$ python -q
>>> import numpy as np
>>> from numpy import linalg as LA
>>> np.set_printoptions(precision=3, suppress=True, linewidth=160)
>>> rd = lambda a: np.round(a, 3) + 0
>>> A = np.load("w.npy")
>>> A
array([[ 4,  3,  4, -2,  1,  5,  5,  5,  0],
       [ 0,  5, -5,  5,  5, -4,  5,  1,  1],
       [ 4,  3,  4, -2,  1,  5,  5,  5,  0]])
>>> # rows 0 and 2 are equal
>>> [round(float(x), 3) for x in LA.svd(A, compute_uv=False)[:3]]
[15.556, 11.958, 0.0]
>>> LA.cond(A) > 100
np.True_
>>> rd(LA.norm(A, 2) / LA.norm(A))
np.float64(0.793)
>>> rk = LA.matrix_rank(A)
>>> print(rk)
2
>>> ns = LA.svd(A)[2][rk:].T
>>> np.allclose(A @ ns, 0)
True
>>> [int(LA.matrix_rank(A[:, :j + 1])) for j in range(9)]
[1, 2, 2, 2, 2, 2, 2, 2, 2]
>>> LA.matrix_rank(A.T @ A), LA.matrix_rank(A @ A.T)
(np.int64(2), np.int64(2))
>>> ns.shape
(9, 7)
>>> ang = np.radians(90)
>>> Rm = np.eye(9)
>>> Rm[6, 6] = Rm[2, 2] = np.cos(ang)
>>> Rm[6, 2], Rm[2, 6] = -np.sin(ang), np.sin(ang)
>>> rd(Rm)
array([[ 1.,  0.,  0.,  0.,  0.,  0.,  0.,  0.,  0.],
       [ 0.,  1.,  0.,  0.,  0.,  0.,  0.,  0.,  0.],
       [ 0.,  0.,  0.,  0.,  0.,  0.,  1.,  0.,  0.],
       [ 0.,  0.,  0.,  1.,  0.,  0.,  0.,  0.,  0.],
       [ 0.,  0.,  0.,  0.,  1.,  0.,  0.,  0.,  0.],
       [ 0.,  0.,  0.,  0.,  0.,  1.,  0.,  0.,  0.],
       [ 0.,  0., -1.,  0.,  0.,  0.,  0.,  0.,  0.],
       [ 0.,  0.,  0.,  0.,  0.,  0.,  0.,  1.,  0.],
       [ 0.,  0.,  0.,  0.,  0.,  0.,  0.,  0.,  1.]])
>>> Y = A @ Rm.T
>>> rd(Y)
array([[ 4.,  3.,  5., -2.,  1.,  5., -4.,  5.,  0.],
       [ 0.,  5.,  5.,  5.,  5., -4.,  5.,  1.,  1.],
       [ 4.,  3.,  5., -2.,  1.,  5., -4.,  5.,  0.]])
>>> np.allclose(LA.norm(A, axis=1), LA.norm(Y, axis=1))
True
>>> np.allclose(A @ A.T, Y @ Y.T)
True
